$ python -q
>>> import numpy as np
>>> from numpy import linalg as LA
>>> np.set_printoptions(precision=2, suppress=True, linewidth=100, legacy="1.25")
>>> J = np.load("layer16.npy")
>>> J
array([[-0.48, -0.78,  0.41],
       [ 0.57,  0.08,  0.82],
       [-0.67,  0.62,  0.41]])
>>> q, V = LA.qr(J[:, :2])[0], LA.qr(J[:, 2:])[0]
>>> sig = LA.svd(q.T @ V, compute_uv=False)
>>> np.round(LA.norm(q @ q.T - V @ V.T, 2), 2)
1.0
>>> sig.round(2) + 0
array([0.])
>>> x0 = np.array([-2, -2, -3])
>>> h = np.maximum(J @ x0, 0)
>>> np.maximum(J @ (3 * x0), 0)
array([3.86, 0.  , 0.  ])
>>> np.flatnonzero(h > 1e-9)
array([0])
>>> np.round(J @ J.T, 2) + 0
array([[1., 0., 0.],
       [0., 1., 0.],
       [0., 0., 1.]])
>>> LA.pinv(J)
array([[-0.48,  0.57, -0.67],
       [-0.78,  0.08,  0.62],
       [ 0.41,  0.82,  0.41]])
>>> LA.norm(J, axis=0)
array([1., 1., 1.])
>>> np.round(J[:, 1] @ J[:, 2], 2)
-0.0
>>> LA.svd(J, compute_uv=False)
array([1., 1., 1.])
>>> np.kron(np.eye(2, dtype=int), J)
array([[-0.48, -0.78,  0.41, -0.  , -0.  ,  0.  ],
       [ 0.57,  0.08,  0.82,  0.  ,  0.  ,  0.  ],
       [-0.67,  0.62,  0.41, -0.  ,  0.  ,  0.  ],
       [-0.  , -0.  ,  0.  , -0.48, -0.78,  0.41],
       [ 0.  ,  0.  ,  0.  ,  0.57,  0.08,  0.82],
       [-0.  ,  0.  ,  0.  , -0.67,  0.62,  0.41]])
>>> round(float(np.einsum("ii->", J)), 2)
0.01
>>> np.poly(J)
array([ 1.  , -0.01,  0.01, -1.  ])
>>> np.round(LA.det(J[::-1]), 2)
-1.0
>>> round(float(LA.eigvals(J).sum().real), 2)
0.01
>>> M2 = np.array([[3, 0, 2, -1, 3, -2],
...     [1, 0, 2, 3, 1, -2],
...     [-1, 0, 1, -3, 0, -1],
...     [3, 3, -1, -2, -2, -1],
...     [0, -1, 1, -2, 3, 1],
...     [-2, 0, -3, -3, -2, 1]])
>>> E = np.triu(M2)
>>> E
array([[ 3,  0,  2, -1,  3, -2],
       [ 0,  0,  2,  3,  1, -2],
       [ 0,  0,  1, -3,  0, -1],
       [ 0,  0,  0, -2, -2, -1],
       [ 0,  0,  0,  0,  3,  1],
       [ 0,  0,  0,  0,  0,  1]])
>>> LA.matrix_rank(E, rtol=0.1)
5
